>>> import numpy as np
>>> from numpy import linalg as LA
>>> np.set_printoptions(precision=2, suppress=True, linewidth=160)
>>> M = np.cumsum(np.array([[3, 0, 1, 0],
...     [0, 0, 1, 0],
...     [3, 3, 2, 1],
...     [1, 0, 3, 1],
...     [3, 0, 2, 0],
...     [0, 1, 3, 2],
...     [2, 3, 1, 3],
...     [0, 2, 0, 2],
...     [2, 1, 0, 1],
...     [2, 3, 2, 3],
...     [0, 3, 0, 2],
...     [2, 3, 3, 2],
...     [2, 3, 3, 0],
...     [3, 2, 1, 3],
...     [3, 3, 0, 0],
...     [2, 1, 1, 1],
...     [0, 0, 2, 3],
...     [1, 0, 2, 0],
...     [3, 1, 2, 3],
...     [3, 3, 2, 0]]), axis=0)
>>> print(M)
[[ 3  0  1  0]
 [ 3  0  2  0]
 [ 6  3  4  1]
 [ 7  3  7  2]
 [10  3  9  2]
 [10  4 12  4]
 [12  7 13  7]
 [12  9 13  9]
 [14 10 13 10]
 [16 13 15 13]
 [16 16 15 15]
 [18 19 18 17]
 [20 22 21 17]
 [23 24 22 20]
 [26 27 22 20]
 [28 28 23 21]
 [28 28 25 24]
 [29 28 27 24]
 [32 29 29 27]
 [35 32 31 27]]
>>> d = LA.norm(M[:, None] - M[None], axis=-1)
>>> d[13].round(6).argsort(kind="stable")[:4]
array([13, 14, 12, 15])
>>> (d + 1e9 * np.eye(20)).round(6).argmin(axis=1)
array([ 1,  0,  3,  2,  3,  4,  7,  8,  7, 10,  9, 12, 11, 14, 15, 14, 17, 16, 19, 18])
>>> np.unravel_index(d.round(6).argmax(), d.shape)
(np.int64(0), np.int64(19))
>>> print(LA.matrix_rank(d ** 2))
6
>>> Xc = M - M.mean(axis=0)
>>> left, sv, vt = LA.svd(Xc, full_matrices=False)
>>> (np.sign(left[:, 0]) == np.sign(left[0, 0])).astype(int)
array([1, 1, 1, 1, 1, 1, 1, 1, 1, 1, 0, 0, 0, 0, 0, 0, 0, 0, 0, 0])
>>> round((sv ** 2).sum() ** 2 / (sv ** 4).sum(), 2)
np.float64(1.03)
>>> vt[0] * np.sign(vt[0, np.abs(vt[0]).argmax()])
array([0.5 , 0.57, 0.44, 0.48])
>>> np.round(sv ** 2 / (sv ** 2).sum(), 2) + 0
array([0.98, 0.01, 0.  , 0.  ])
>>> print(np.abs(vt[-1]))
[0.5  0.47 0.51 0.52]
>>> print(np.abs(left[:, 0]).argmax())
19
